$ ipython --no-banner

In [1]: import numpy as np

In [2]: np.set_printoptions(precision=1, suppress=True, linewidth=140)

In [3]: m1 = np.load("test0.npy")

In [4]: print(m1)
[[-2 -2  0  3 -1]
 [-1 -2 -2  0  3]
 [ 3 -1 -2 -2  0]
 [ 0  3 -1 -2 -2]
 [-2  0  3 -1 -2]]

In [5]: print(np.fft.fft(m1[0]))
[-2. +0.j  -5.4+2.7j  1.4-2.3j  1.4+2.3j -5.4-2.7j]

In [6]: print(m1 @ (-1.0) ** np.arange(5))
[-4.  2.  4. -4.  0.]

In [7]: print(np.sort(np.abs(np.fft.fft(m1[0]))), np.sort(np.linalg.svd(m1, compute_uv=False)))
[2.  2.6 2.6 6.  6. ] [2.  2.6 2.6 6.  6. ]

In [8]: P = np.triu(np.array([[-6, 0, 6, -1, -8],
   ...:     [3, -9, -6, 3, -3],
   ...:     [-2, 2, -5, -9, -1],
   ...:     [-7, 2, 9, 8, 8],
   ...:     [-7, -3, 4, 8, -7]]), 1) + np.eye(5)

In [9]: out = P @ m1 @ np.linalg.inv(P)

In [10]: print(np.linalg.matrix_rank(out))
5

In [11]: print(P @ m1 - m1 @ P)
[[ 34.  -9. -35.   2. -28.]
 [-12.  15.  -6.  -4. -16.]
 [  2. -27. -18.   7.  55.]
 [-16.   0.  42. -26.   8.]
 [  0.   0.  12.  25.  -5.]]

In [12]: print(out)
[[    32.    -11.   -293.  -2571.  20515.]
 [   -13.     13.    154.   1343. -10652.]
 [     5.    -28.   -194.  -1640.  12902.]
 [   -16.      3.    137.   1198.  -9584.]
 [    -2.      0.     15.    132.  -1059.]]

In [13]: K = np.load("arr.npy")

In [14]: print(K)
[[ 3  0 -1  2  2  1]
 [ 4  1  0  3  3  2]
 [ 2 -1 -2  1  1  0]
 [ 0 -3 -4 -1 -1 -2]
 [ 2 -1 -2  1  1  0]
 [ 2 -1 -2  1  1  0]]

In [15]: # columns 3 and 4 are equal

In [16]: print(np.allclose(K[:-1].T @ np.linalg.lstsq(K[:-1].T, K[-1])[0], K[-1]))
True

In [17]: print(np.round(K @ np.linalg.pinv(K) @ K, 1) + 0)
[[ 3.  0. -1.  2.  2.  1.]
 [ 4.  1.  0.  3.  3.  2.]
 [ 2. -1. -2.  1.  1.  0.]
 [ 0. -3. -4. -1. -1. -2.]
 [ 2. -1. -2.  1.  1.  0.]
 [ 2. -1. -2.  1.  1.  0.]]

In [18]: x = np.array([7, 5, 3, 1, 8])

In [19]: target = m1 @ x

In [20]: print(target)
[-29   1   8  -6 -22]

In [21]: print(np.round(np.linalg.solve(m1.T, m1[1]), 1) + 0)
[0. 1. 0. 0. 0.]

In [22]: print(np.linalg.solve(m1, target))
[7. 5. 3. 1. 8.]

In [23]: print(np.round(np.linalg.solve(m1, m1[:, 0]), 1) + 0)
[1. 0. 0. 0. 0.]

In [24]: print((K - K.T) / 2)
[[ 0.  -2.  -1.5  1.   0.  -0.5]
 [ 2.   0.   0.5  3.   2.   1.5]
 [ 1.5 -0.5  0.   2.5  1.5  1. ]
 [-1.  -3.  -2.5  0.  -1.  -1.5]
 [ 0.  -2.  -1.5  1.   0.  -0.5]
 [ 0.5 -1.5 -1.   1.5  0.5  0. ]]
